>>> import numpy as np
>>> np.set_printoptions(precision=3, suppress=True, linewidth=120, floatmode="fixed")
>>> J = np.load("m.npy")
>>> J
array([[ 1.000,  5.000,  0.000,  0.000,  0.000,  0.000,  0.000],
       [ 5.000,  1.000,  5.000,  0.000,  0.000,  0.000,  0.000],
       [ 0.000,  5.000,  0.000,  5.000,  0.000,  0.000,  0.000],
       [ 0.000,  0.000,  5.000,  0.000,  5.000,  0.000,  0.000],
       [ 0.000,  0.000,  0.000,  5.000,  2.000,  5.000,  0.000],
       [ 0.000,  0.000,  0.000,  0.000,  5.000, -1.000,  5.000],
       [ 0.000,  0.000,  0.000,  0.000,  0.000,  5.000,  0.000]])
>>> # equal to its transpose
>>> O, evecs = np.linalg.qr(J[:, :2])[0], np.linalg.qr(J[:, 2:])[0]
>>> sv = np.linalg.svd(O.T @ evecs, compute_uv=False)
>>> round(float(np.linalg.norm(O @ O.T - evecs @ evecs.T, 2)), 3)
1.0
>>> sv
array([0.958, 0.601])
>>> np.degrees(np.arccos(sv.clip(0, 1)))
array([16.639, 53.053])
>>> rng = np.random.default_rng(26738)
>>> z = rng.permutation(7)
>>> z
array([6, 2, 3, 5, 1, 0, 4])
>>> B = J[z][:, z]
>>> B
array([[ 0.000,  0.000,  0.000,  5.000,  0.000,  0.000,  0.000],
       [ 0.000,  0.000,  5.000,  0.000,  5.000,  0.000,  0.000],
       [ 0.000,  5.000,  0.000,  0.000,  0.000,  0.000,  5.000],
       [ 5.000,  0.000,  0.000, -1.000,  0.000,  0.000,  5.000],
       [ 0.000,  5.000,  0.000,  0.000,  1.000,  5.000,  0.000],
       [ 0.000,  0.000,  0.000,  0.000,  5.000,  1.000,  0.000],
       [ 0.000,  0.000,  5.000,  5.000,  0.000,  0.000,  2.000]])
>>> np.diag(B)
array([ 0.000,  0.000,  0.000, -1.000,  1.000,  1.000,  2.000])
>>> T = np.stack([B, 2 * B, B[::-1]])
>>> np.linalg.matrix_rank(T)
array([7, 7, 7])
>>> T.shape
(3, 7, 7)
>>> (T @ B.T).shape
(3, 7, 7)
>>> np.einsum("bij,cij->bc", T, T)
array([[ 307.000,  614.000,  201.000],
       [ 614.000, 1228.000,  402.000],
       [ 201.000,  402.000,  307.000]])
>>> np.round(np.linalg.eigvalsh(J).min(), 3)
np.float64(-8.852)
>>> E = np.load("test4.npy")
>>> E
array([[-4.700, -4.000, -4.000,  4.000,  5.000,  0.000],
       [-5.000, -0.700, -3.000,  3.000,  0.000, -1.000],
       [ 4.000,  4.000,  2.300,  4.000,  5.000,  0.000],
       [-3.000,  3.000, -3.000,  0.300, -4.000,  3.000],
       [ 2.000,  4.000, -1.000, -3.000, -1.700,  0.000],
       [-5.000, -4.000, -4.000,  4.000,  5.000,  0.300]])
>>> Uu, sv, Vt = np.linalg.svd(E)
>>> np.argmax(sv[:-1] / (sv[1:] + 1e-6)) + 1
np.int64(5)
>>> sv
array([15.548, 10.071,  6.554,  3.035,  2.366,  0.156])
>>> B = Uu[:, :5] @ np.diag(sv[:5]) @ Vt[:5]
>>> np.linalg.matrix_rank(B)
np.int64(5)
>>> data = (rng.random((4, 4)) < 0.3) + np.eye(4)
>>> data /= data.sum(axis=1, keepdims=True)
>>> data
array([[0.667, 0.333, 0.000, 0.000],
       [0.000, 1.000, 0.000, 0.000],
       [0.000, 0.333, 0.333, 0.333],
       [0.000, 0.000, 0.500, 0.500]])
>>> P = np.triu(np.array([[0, 0, -3, 0], [-1, -4, 1, 4], [3, 4, -1, -2], [-2, -4, 2, -5]]), 1) + np.eye(4)
>>> B = P @ data @ np.linalg.inv(P)
>>> np.round(np.poly(B), 3) + 0
array([ 1.000, -2.500,  2.056, -0.556,  0.000])
>>> P @ data - data @ P
array([[ 0.000, -1.000,  0.667, -2.333],
       [ 0.000,  0.333,  1.333, -1.667],
       [ 0.000,  0.000, -1.333, -1.667],
       [ 0.000,  0.000,  0.000,  1.000]])
>>> np.linalg.matrix_rank(B)
np.int64(3)
>>> Uu, sv, Vt = np.linalg.svd(data)
>>> evecs = Vt[:(sv > 1e-8).sum()]
>>> x = data[2] + 4 * data[1] + rng.integers(2) * np.eye(4)[0]
>>> x
array([1.000, 4.333, 0.333, 0.333])
>>> round(float(np.linalg.norm(x - evecs.T @ evecs @ x)), 3)
0.0
>>> np.diag(evecs.T @ evecs)
array([1.000, 1.000, 0.500, 0.500])
>>> np.linalg.cond(data) > 100
np.True_
>>> round(float(np.linalg.norm(data, 2) / np.linalg.norm(data)), 3)
0.743
>>> np.linalg.matrix_rank(data, rtol=0.1)
np.int64(3)
>>> [round(float(x), 3) for x in np.linalg.svd(data, compute_uv=False)[:3]]
[1.149, 0.83, 0.617]
>>> np.argsort(-np.linalg.norm(data, axis=0).round(6), kind="stable")[:3]
array([1, 0, 2])
>>> X = np.load("mat.npy")
>>> X
array([[ 0.040,  0.400,  0.320, -0.300, -0.140],
       [ 0.240,  2.400,  1.920, -1.800, -0.840],
       [-0.320, -3.200, -2.560,  2.400,  1.120],
       [-0.060, -0.600, -0.480,  0.450,  0.210],
       [ 0.080,  0.800,  0.640, -0.600, -0.280],
       [ 0.160,  1.600,  1.280, -1.200, -0.560]])
>>> # rows and columns are dependent
>>> T = np.stack([X, 4 * X, X[::-1]])
>>> np.linalg.matrix_rank(T.reshape(3, -1))
np.int64(2)
>>> T.shape
(3, 6, 5)
>>> (T @ X.T).shape
(3, 6, 6)
>>> np.linalg.norm(T, axis=(1, 2))
array([ 6.786, 27.143,  6.786])
>>> u = np.array([-3, -1, 2, 2, 0, -1, 0])
>>> B = J + np.outer(u, np.eye(7)[6])
>>> np.linalg.matrix_rank(np.linalg.inv(B) - np.linalg.inv(J), tol=1e-8)
np.int64(1)
>>> B
array([[ 1.000,  5.000,  0.000,  0.000,  0.000,  0.000, -3.000],
       [ 5.000,  1.000,  5.000,  0.000,  0.000,  0.000, -1.000],
       [ 0.000,  5.000,  0.000,  5.000,  0.000,  0.000,  2.000],
       [ 0.000,  0.000,  5.000,  0.000,  5.000,  0.000,  2.000],
       [ 0.000,  0.000,  0.000,  5.000,  2.000,  5.000,  0.000],
       [ 0.000,  0.000,  0.000,  0.000,  5.000, -1.000,  4.000],
       [ 0.000,  0.000,  0.000,  0.000,  0.000,  5.000,  0.000]])
>>> u, v = B[1], B[3]
>>> u @ u
np.float64(52.0)
>>> u @ v
np.float64(23.0)
>>> p = (u @ v) / (u @ u) * u
>>> np.outer(u, v)
array([[ 0.000,  0.000, 25.000,  0.000, 25.000,  0.000, 10.000],
       [ 0.000,  0.000,  5.000,  0.000,  5.000,  0.000,  2.000],
       [ 0.000,  0.000, 25.000,  0.000, 25.000,  0.000, 10.000],
       [ 0.000,  0.000,  0.000,  0.000,  0.000,  0.000,  0.000],
       [ 0.000,  0.000,  0.000,  0.000,  0.000,  0.000,  0.000],
       [ 0.000,  0.000,  0.000,  0.000,  0.000,  0.000,  0.000],
       [-0.000, -0.000, -5.000, -0.000, -5.000, -0.000, -2.000]])
>>> np.linalg.matrix_rank(np.outer(u, v))
np.int64(1)
>>> round(np.linalg.norm(u + v) ** 2 + np.linalg.norm(u - v) ** 2, 3)
np.float64(212.0)
>>> v - p
array([-2.212, -0.442,  2.788,  0.000,  5.000,  0.000,  2.442])
>>> m1 = np.loadtxt("dump.csv", delimiter=",")
>>> m1
array([[1.000, 0.700, 0.490],
       [0.700, 1.000, 0.700],
       [0.490, 0.700, 1.000]])
>>> # symmetric
>>> rank = np.linalg.matrix_rank(X)
>>> rank
np.int64(1)
>>> N = np.linalg.svd(X)[2][rank:].T
>>> np.linalg.matrix_rank(X.T @ X), np.linalg.matrix_rank(X @ X.T)
(np.int64(1), np.int64(1))
>>> [int(np.linalg.matrix_rank(X[:i])) for i in range(1, len(X) + 1)]
[1, 1, 1, 1, 1, 1]
>>> [int(np.linalg.matrix_rank(X[:, :j + 1])) for j in range(5)]
[1, 1, 1, 1, 1]
>>> B = np.array([[2, 2, 0], [2, 2, 2], [3, 3, 2]])
>>> np.linalg.matrix_rank(m1 @ B)
np.int64(2)
>>> np.einsum("ij->j", m1)
array([2.190, 2.400, 2.190])
>>> Uu, sv, Vt = np.linalg.svd(m1, full_matrices=False)
>>> sv / sv[0]
array([1.000, 0.225, 0.099])
>>> round(float(np.sqrt((sv ** 2).sum())), 3), round(float(np.linalg.norm(m1)), 3)
(2.332, 2.332)
>>> np.round(Uu.T @ Uu, 3) + 0
array([[1.000, 0.000, 0.000],
       [0.000, 1.000, 0.000],
       [0.000, 0.000, 1.000]])
>>> np.abs(Vt[0])
array([0.557, 0.616, 0.557])
>>> np.round(Uu.T @ m1 @ Vt.T, 3) + 0
array([[2.265, 0.000, 0.000],
       [0.000, 0.510, 0.000],
       [0.000, 0.000, 0.225]])
>>> Uu.shape, sv.shape, Vt.shape
((3, 3), (3,), (3, 3))
>>> z = rng.permutation(3)
>>> B = m1[:, z] * rng.choice([-1, 1], 3)
>>> B
array([[ 0.700, -0.490, -1.000],
       [ 1.000, -0.700, -0.700],
       [ 0.700, -1.000, -0.490]])
>>> Uu, _, Vt = np.linalg.svd(m1.T @ B)
>>> z
array([1, 2, 0])
>>> np.round(np.linalg.lstsq(m1, B)[0], 3) + 0
array([[ 0.000,  0.000, -1.000],
       [ 1.000,  0.000,  0.000],
       [ 0.000, -1.000,  0.000]])
>>> B = np.linalg.inv(m1)
>>> np.round(np.linalg.cond(m1), 3)
np.float64(10.058)
>>> np.round(np.linalg.slogdet(m1)[0], 3)
np.float64(1.0)
>>> B.round(3) + 0
array([[ 1.961, -1.373,  0.000],
       [-1.373,  2.922, -1.373],
       [ 0.000, -1.373,  1.961]])
>>> round(np.linalg.det(m1) * np.linalg.det(B), 3)
np.float64(1.0)
>>> A = np.array([[0, 2, 5], [5, 7, 10], [-3, -1, 2], [-4, -2, 1], [1, 3, 6]])
>>> # rows and columns are dependent
>>> np.linalg.cond(A) > 100
np.True_
>>> np.argsort(-np.linalg.norm(A, axis=0).round(6), kind="stable")[:3]
array([2, 1, 0])
>>> np.linalg.matrix_rank(A, rtol=0.1)
np.int64(2)
>>> Lm = np.linalg.cholesky(m1)
>>> Lm @ Lm.T
array([[1.000, 0.700, 0.490],
       [0.700, 1.000, 0.700],
       [0.490, 0.700, 1.000]])
>>> np.linalg.eigvalsh(m1).min() > 0
np.True_
>>> Uu, sv, Vt = np.linalg.svd(A)
>>> np.argmax(sv[:-1] / (sv[1:] + 1e-6)) + 1
np.int64(2)
>>> sv.round(3) + 0
array([15.637,  6.283,  0.000])
>>> B = Uu[:, :2] @ np.diag(sv[:2]) @ Vt[:2]
>>> B.round(3) + 0
array([[ 0.000,  2.000,  5.000],
       [ 5.000,  7.000, 10.000],
       [-3.000, -1.000,  2.000],
       [-4.000, -2.000,  1.000],
       [ 1.000,  3.000,  6.000]])
>>> np.round(np.abs(A - B).max(), 3)
np.float64(0.0)
>>> Uu, sv, Vt = np.linalg.svd(A)
>>> evecs = Vt[:(sv > 1e-8).sum()]
>>> x = A[2] + -1 * A[3] + rng.integers(2) * np.eye(3)[0]
>>> x
array([2.000, 1.000, 1.000])
>>> np.diag(evecs.T @ evecs)
array([0.763, 0.342, 0.895])
>>> B = np.array([[4, 5], [4, 2]])
>>> W0 = B - B.T
>>> W0
array([[ 0,  1],
       [-1,  0]])
>>> O, R = np.linalg.qr(W0)
>>> np.abs(np.diag(R))
array([1.000, 1.000])
>>> R
array([[-1.000,  0.000],
       [ 0.000,  1.000]])
>>> round(float(np.linalg.det(W0)), 3)
1.0
>>> round(np.abs(np.linalg.eigvals(W0)).max(), 3)
np.float64(1.0)
>>> x = np.array([0, -5])
>>> 2 - np.linalg.matrix_rank(W0 - np.eye(2), tol=1e-8)
np.int64(0)
>>> [p for p in range(1, 25) if np.allclose(np.linalg.matrix_power(W0, p), np.eye(2))]
[4, 8, 12, 16, 20, 24]
>>> W0.T @ (W0 @ x)
array([ 0, -5])
>>> feats = np.loadtxt("arr.csv", delimiter=",")
>>> feats
array([[0.000, 0.000, 0.000, 0.000],
       [3.000, 6.000, 3.000, 3.000]])
>>> rank = np.linalg.matrix_rank(feats)
>>> rank
np.int64(1)
>>> N = np.linalg.svd(feats)[2][rank:].T
>>> [int(np.linalg.matrix_rank(feats[:, :j + 1])) for j in range(4)]
[1, 1, 1, 1]
>>> [int(np.linalg.matrix_rank(np.delete(feats, i, axis=0))) for i in range(2)]
[1, 0]
>>> Uu, sv, Vt = np.linalg.svd(feats)
>>> evecs = Vt[:(sv > 1e-8).sum()]
>>> x = feats[0] + 5 * feats[1] + rng.integers(2) * np.eye(4)[3]
>>> x
array([15.000, 30.000, 15.000, 15.000])
>>> np.linalg.matrix_rank(np.vstack([feats, x]))
np.int64(1)
>>> np.allclose(evecs.T @ evecs @ x, x)
True
>>> evecs.T @ evecs
array([[0.143, 0.286, 0.143, 0.143],
       [0.286, 0.571, 0.286, 0.286],
       [0.143, 0.286, 0.143, 0.143],
       [0.143, 0.286, 0.143, 0.143]])
>>> np.diag(evecs.T @ evecs)
array([0.143, 0.571, 0.143, 0.143])
>>> def softmax(z):
...     e = np.exp(z - z.max(axis=-1, keepdims=True))
...     return e / e.sum(axis=-1, keepdims=True)
... 
>>> softmax(10 * feats[0])
array([0.250, 0.250, 0.250, 0.250])
>>> softmax(feats[0])
array([0.250, 0.250, 0.250, 0.250])
>>> scores = feats @ feats.T / np.sqrt(4)
>>> softmax(scores)[0] @ feats
array([1.500, 3.000, 1.500, 1.500])
>>> softmax(scores).round(6).argmax(axis=1)
array([0, 1])
>>> np.round(softmax(scores + np.triu(np.full(scores.shape, -np.inf), 1)), 3) + 0
array([[1.000, 0.000],
       [0.000, 1.000]])
